In [1]: import numpy as np

In [2]: import numpy.linalg as la

In [3]: np.set_printoptions(precision=2, suppress=True, linewidth=100)

In [4]: def tidy(a):
   ...:     return np.round(a, 2) + 0
   ...: 

In [5]: F = np.array([[0, 2, 0, -1], [-2, 0, -1, -2], [0, 1, 0, 2], [1, 2, -2, 0]])

In [6]: # skew, so no eigenvalue has a real part

In [7]: np.kron(np.eye(2, dtype=int), F)
Out[7]: 
array([[ 0,  2,  0, -1,  0,  0,  0,  0],
       [-2,  0, -1, -2,  0,  0,  0,  0],
       [ 0,  1,  0,  2,  0,  0,  0,  0],
       [ 1,  2, -2,  0,  0,  0,  0,  0],
       [ 0,  0,  0,  0,  0,  2,  0, -1],
       [ 0,  0,  0,  0, -2,  0, -1, -2],
       [ 0,  0,  0,  0,  0,  1,  0,  2],
       [ 0,  0,  0,  0,  1,  2, -2,  0]])

In [8]: tidy(np.poly(F))
Out[8]: array([ 1.,  0., 14.,  0., 25.])

In [9]: np.einsum("ii->", F)
Out[9]: np.int64(0)

In [10]: tidy(la.eigvals(F).sum().real)
Out[10]: np.float64(0.0)

In [11]: rng = np.random.default_rng(887943)

In [12]: labels = rng.permutation(4)

In [13]: print(labels)
[1 0 2 3]

In [14]: M2 = F[labels][:, labels]

In [15]: M2
Out[15]: 
array([[ 0, -2, -1, -2],
       [ 2,  0,  0, -1],
       [ 1,  0,  0,  2],
       [ 2,  1, -2,  0]])

In [16]: x0 = np.array([-1, -1, -2, 1])

In [17]: tidy(la.svd(F, compute_uv=False))
Out[17]: array([3.45, 3.45, 1.45, 1.45])

In [18]: Q = la.solve(np.eye(4) - F, np.eye(4) + F)

In [19]: tidy(la.det(Q))
Out[19]: np.float64(1.0)

In [20]: tidy(Q @ Q.T)
Out[20]: 
array([[1., 0., 0., 0.],
       [0., 1., 0., 0.],
       [0., 0., 1., 0.],
       [0., 0., 0., 1.]])

In [21]: arr = np.array([[0.31, 1.08, 0.54],
    ...:     [-1.33, -6.38, -4.14],
    ...:     [-0.03, 0.19, 0.29],
    ...:     [-2.77, -10.16, -6.51],
    ...:     [2.61, 10.67, 6.5],
    ...:     [-2.57, -10.89, -6.71],
    ...:     [-0.66, -2.79, -1.57],
    ...:     [-2.03, -8.42, -5.45],
    ...:     [-1.24, -4.77, -3.02],
    ...:     [1.02, 4.49, 2.71],
    ...:     [-0.25, -1.84, -1.03],
    ...:     [-2.0, -7.88, -4.84],
    ...:     [-2.27, -9.67, -5.85],
    ...:     [-1.08, -4.52, -2.91],
    ...:     [-1.25, -4.81, -2.92],
    ...:     [-0.06, -0.17, -0.35],
    ...:     [-0.02, -0.28, -0.04],
    ...:     [2.02, 8.21, 5.1],
    ...:     [-4.1, -16.84, -10.33]])

In [22]: arr
Out[22]: 
array([[  0.31,   1.08,   0.54],
       [ -1.33,  -6.38,  -4.14],
       [ -0.03,   0.19,   0.29],
       [ -2.77, -10.16,  -6.51],
       [  2.61,  10.67,   6.5 ],
       [ -2.57, -10.89,  -6.71],
       [ -0.66,  -2.79,  -1.57],
       [ -2.03,  -8.42,  -5.45],
       [ -1.24,  -4.77,  -3.02],
       [  1.02,   4.49,   2.71],
       [ -0.25,  -1.84,  -1.03],
       [ -2.  ,  -7.88,  -4.84],
       [ -2.27,  -9.67,  -5.85],
       [ -1.08,  -4.52,  -2.91],
       [ -1.25,  -4.81,  -2.92],
       [ -0.06,  -0.17,  -0.35],
       [ -0.02,  -0.28,  -0.04],
       [  2.02,   8.21,   5.1 ],
       [ -4.1 , -16.84, -10.33]])

In [23]: labels = arr[:, 0] > np.median(arr[:, 0])

In [24]: r0 = arr[labels].mean(axis=0) - arr[~labels].mean(axis=0)

In [25]: tidy(r0)
Out[25]: array([ 2.61, 10.61,  6.62])

In [26]: x0 = np.array([1, 3, 0])

In [27]: y = arr @ x0

In [28]: tidy(la.pinv(arr) @ arr)
Out[28]: 
array([[1., 0., 0.],
       [0., 1., 0.],
       [0., 0., 1.]])

In [29]: y = y + 0.3 * rng.normal(size=19)

In [30]: tidy(y)
Out[30]: 
array([  3.16, -20.61,   1.38, -33.4 ,  33.8 , -34.96,  -8.97, -27.21, -15.2 ,  14.55,  -5.67,
       -25.64, -30.94, -14.97, -15.98,  -0.51,  -0.52,  26.53, -53.99])

In [31]: c, *_ = la.lstsq(arr, y)

In [32]: c.round()
Out[32]: array([1., 2., 1.])

In [33]: print(tidy(la.norm(y - arr @ c)))
1.19

In [34]: tidy(arr.T @ (y - arr @ c))
Out[34]: array([0., 0., 0.])

In [35]: print(tidy(c))
[0.74 2.2  1.36]

In [36]: [round(float(la.norm(la.solve(arr.T @ arr + lam * np.eye(3), arr.T @ y))), 2) for lam in (0, 1, 10, 100)]
Out[36]: [2.69, 2.68, 2.66, 2.52]
